In [1]: import numpy as np

In [2]: np.set_printoptions(precision=4, suppress=True, linewidth=140)

In [3]: def rnd(a):
   ...:     return np.round(a, 4) + 0
   ...: 

In [4]: E = np.array([[-2, 0, 0], [-2, 1, 0], [0, 0, -2]])

In [5]: [int(np.linalg.matrix_rank(np.linalg.matrix_power(E, p))) for p in range(1, 4)]
Out[5]: [3, 3, 3]

In [6]: E @ E
Out[6]: 
array([[4, 0, 0],
       [2, 1, 0],
       [0, 0, 4]])

In [7]: print(rnd(np.sort(np.linalg.eigvals(E))))
[-2. -2.  1.]

In [8]: np.linalg.matrix_rank(E - E[0, 0] * np.eye(3))
Out[8]: np.int64(1)

In [9]: r0 = np.array([0, -3, 0])

In [10]: np.polyval(r0, E[0])
Out[10]: array([6, 0, 0])

In [11]: np.cross(E[0, :3], E[2, :3])
Out[11]: array([ 0, -4,  0])

In [12]: rng = np.random.default_rng(129875)

In [13]: lab = rng.permutation(3)

In [14]: out = E[:, lab] * rng.choice([-1, 1], 3)

In [15]: out
Out[15]: 
array([[ 0,  0, -2],
       [ 0, -1, -2],
       [-2,  0,  0]])

In [16]: Uu, _, vt = np.linalg.svd(E.T @ out)

In [17]: lab
Out[17]: array([2, 1, 0])

In [18]: rnd(Uu @ vt)
Out[18]: 
array([[ 0.,  0.,  1.],
       [ 0., -1.,  0.],
       [ 1.,  0.,  0.]])

In [19]: hat = np.triu(np.array([[-2, 2, -1], [0, 1, -2], [-3, 4, 3]]), 1) + np.eye(3)

In [20]: out = hat @ E @ np.linalg.inv(hat)

In [21]: out
Out[21]: 
array([[-6., 14., 24.],
       [-2.,  5., 12.],
       [ 0.,  0., -2.]])

In [22]: print(np.poly(out))
[ 1.  3.  0. -4.]

In [23]: out = np.linalg.inv(E)

In [24]: rnd(np.linalg.det(E) * np.linalg.det(out))
Out[24]: np.float64(1.0)

In [25]: rnd(np.linalg.slogdet(E)[0])
Out[25]: np.float64(1.0)

In [26]: rnd(np.linalg.inv(out))
Out[26]: 
array([[-2.,  0.,  0.],
       [-2.,  1.,  0.],
       [ 0.,  0., -2.]])

In [27]: data = np.load("w.npy")

In [28]: data
Out[28]: 
array([[ 1.,  0.,  0.,  0.,  0.],
       [ 0.,  1.,  0.,  0.,  0.],
       [ 0.,  0.,  0.,  0.,  1.],
       [ 0.,  0.,  0.,  1.,  0.],
       [ 0.,  0., -1.,  0.,  0.]])

In [29]: Q, R = np.linalg.qr(data)

In [30]: np.abs(np.diag(R))
Out[30]: array([1., 1., 1., 1., 1.])

In [31]: R
Out[31]: 
array([[ 1.,  0.,  0.,  0.,  0.],
       [ 0.,  1.,  0.,  0.,  0.],
       [ 0.,  0., -1.,  0.,  0.],
       [ 0.,  0.,  0.,  1.,  0.],
       [ 0.,  0.,  0.,  0.,  1.]])

In [32]: np.allclose(R.T @ R, data.T @ data)
Out[32]: True

In [33]: rnd(np.linalg.det(data))
Out[33]: np.float64(1.0)

In [34]: np.flatnonzero(np.linalg.matrix_power((data != 0) + (data.T != 0) + np.eye(5), 5)[4])
Out[34]: array([2, 4])

In [35]: print(data @ data)
[[ 1.  0.  0.  0.  0.]
 [ 0.  1.  0.  0.  0.]
 [ 0.  0. -1.  0.  0.]
 [ 0.  0.  0.  1.  0.]
 [ 0.  0.  0.  0. -1.]]

In [36]: F, _ = np.linalg.qr(np.array([[0.3, -1.1, 0.3, 0.0, -0.6, -1.7, -0.7, 0.7, -1.5],
    ...:     [-0.2, -1.1, 0.3, -0.5, 0.0, -1.1, -0.2, 1.1, -0.1],
    ...:     [0.0, -0.3, -0.5, 1.1, 1.1, 2.0, -1.2, 1.1, -1.0],
    ...:     [-1.1, 0.5, -0.6, 0.5, -0.5, -0.3, 0.3, -0.2, 0.4],
    ...:     [1.0, 0.3, -1.0, -0.5, -0.9, -1.7, 0.2, 0.3, -2.2],
    ...:     [1.1, 0.1, -1.2, -1.4, -0.4, 0.0, -0.5, -0.6, 0.2],
    ...:     [1.0, 0.5, 1.0, -0.4, -0.5, 0.5, -1.5, 0.4, 0.7],
    ...:     [0.9, 1.3, 0.1, -0.8, -0.7, -2.2, -0.2, -1.3, -0.2],
    ...:     [1.4, -1.0, 0.6, 1.7, -0.3, -0.3, 0.3, 1.1, -0.3]]))

In [37]: rnd(F)
Out[37]: 
array([[-0.1109, -0.4571,  0.0287,  0.2039, -0.3955,  0.1154, -0.4887, -0.412 , -0.3975],
       [ 0.0739, -0.4565,  0.0387,  0.4493, -0.0264,  0.2533, -0.1397,  0.4442,  0.5487],
       [ 0.    , -0.1246, -0.2699, -0.4636,  0.5378,  0.0878, -0.6236,  0.0942,  0.0454],
       [ 0.4066,  0.2089, -0.2164, -0.2828, -0.6135, -0.2323, -0.2751, -0.0287,  0.3968],
       [-0.3696,  0.1234, -0.4702, -0.0334, -0.3316,  0.1314,  0.0023,  0.6096, -0.3565],
       [-0.4066,  0.0403, -0.5881,  0.3459,  0.1331, -0.3511,  0.023 , -0.3591,  0.3115],
       [-0.3696,  0.2065,  0.5098,  0.1205, -0.0126, -0.5614, -0.3991,  0.2662,  0.0285],
       [-0.3326,  0.5388,  0.1593,  0.0516, -0.0841,  0.6365, -0.2112, -0.2143,  0.2615],
       [-0.5175, -0.4168,  0.1607, -0.5689, -0.2058,  0.0029,  0.2697, -0.0765,  0.2968]])

In [38]: Q, V = np.linalg.qr(F[:, :8])[0], np.linalg.qr(F[:, 8:])[0]

In [39]: sig = np.linalg.svd(Q.T @ V, compute_uv=False)

In [40]: rnd(np.degrees(np.arccos(sig.clip(0, 1))))
Out[40]: array([90.])

In [41]: rnd(sig)
Out[41]: array([0.])

In [42]: out = np.linalg.inv(F)

In [43]: rnd(np.linalg.cond(F))
Out[43]: np.float64(1.0)

In [44]: rnd(out)
Out[44]: 
array([[-0.1109,  0.0739,  0.    ,  0.4066, -0.3696, -0.4066, -0.3696, -0.3326, -0.5175],
       [-0.4571, -0.4565, -0.1246,  0.2089,  0.1234,  0.0403,  0.2065,  0.5388, -0.4168],
       [ 0.0287,  0.0387, -0.2699, -0.2164, -0.4702, -0.5881,  0.5098,  0.1593,  0.1607],
       [ 0.2039,  0.4493, -0.4636, -0.2828, -0.0334,  0.3459,  0.1205,  0.0516, -0.5689],
       [-0.3955, -0.0264,  0.5378, -0.6135, -0.3316,  0.1331, -0.0126, -0.0841, -0.2058],
       [ 0.1154,  0.2533,  0.0878, -0.2323,  0.1314, -0.3511, -0.5614,  0.6365,  0.0029],
       [-0.4887, -0.1397, -0.6236, -0.2751,  0.0023,  0.023 , -0.3991, -0.2112,  0.2697],
       [-0.412 ,  0.4442,  0.0942, -0.0287,  0.6096, -0.3591,  0.2662, -0.2143, -0.0765],
       [-0.3975,  0.5487,  0.0454,  0.3968, -0.3565,  0.3115,  0.0285,  0.2615,  0.2968]])

In [45]: rnd(np.linalg.slogdet(F)[0])
Out[45]: np.float64(1.0)

In [46]: print((np.abs(out) > 1e-9).astype(int))
[[1 1 0 1 1 1 1 1 1]
 [1 1 1 1 1 1 1 1 1]
 [1 1 1 1 1 1 1 1 1]
 [1 1 1 1 1 1 1 1 1]
 [1 1 1 1 1 1 1 1 1]
 [1 1 1 1 1 1 1 1 1]
 [1 1 1 1 1 1 1 1 1]
 [1 1 1 1 1 1 1 1 1]
 [1 1 1 1 1 1 1 1 1]]

In [47]: rnd(F @ out)
Out[47]: 
array([[1., 0., 0., 0., 0., 0., 0., 0., 0.],
       [0., 1., 0., 0., 0., 0., 0., 0., 0.],
       [0., 0., 1., 0., 0., 0., 0., 0., 0.],
       [0., 0., 0., 1., 0., 0., 0., 0., 0.],
       [0., 0., 0., 0., 1., 0., 0., 0., 0.],
       [0., 0., 0., 0., 0., 1., 0., 0., 0.],
       [0., 0., 0., 0., 0., 0., 1., 0., 0.],
       [0., 0., 0., 0., 0., 0., 0., 1., 0.],
       [0., 0., 0., 0., 0., 0., 0., 0., 1.]])

In [48]: M = np.loadtxt("out17.csv", delimiter=",")

In [49]: M
Out[49]: 
array([[ 3.1513,  4.9885,  2.5085,  1.885 ],
       [ 3.2757,  5.198 ,  2.0563,  1.9926],
       [ 3.2414,  4.9809,  1.4728,  2.2237],
       [ 2.9132,  5.5684,  2.2576,  1.8492],
       [ 2.6667,  4.6783,  2.0769,  1.8591],
       [-0.5475,  2.1191,  6.2328,  7.3258],
       [ 0.0757,  2.057 ,  6.1339,  7.1388],
       [ 0.513 ,  1.9161,  5.4029,  6.7265],
       [ 0.2259,  2.3927,  6.0709,  7.3625],
       [-0.7376,  1.4602,  6.0386,  6.8848]])

In [50]: Xs = M - M.mean(axis=0)

In [51]: Uu, sig, vt = np.linalg.svd(Xs, full_matrices=False)

In [52]: np.abs(vt[0]).argmax()
Out[52]: np.int64(3)

In [53]: rnd(np.abs(vt[-1]))
Out[53]: array([0.572 , 0.4556, 0.5777, 0.3627])

In [54]: (np.sign(Uu[:, 0]) == np.sign(Uu[0, 0])).astype(int)
Out[54]: array([1, 1, 1, 1, 1, 0, 0, 0, 0, 0])

In [55]: rnd(sig ** 2 / (sig ** 2).sum())
Out[55]: array([0.9827, 0.0085, 0.0064, 0.0024])

In [56]: rnd(vt[0] * np.sign(vt[0, np.abs(vt[0]).argmax()]))
Out[56]: array([-0.4067, -0.3955,  0.501 ,  0.6536])

In [57]: print(rnd(sig))
[12.3847  1.1488  1.003   0.6105]
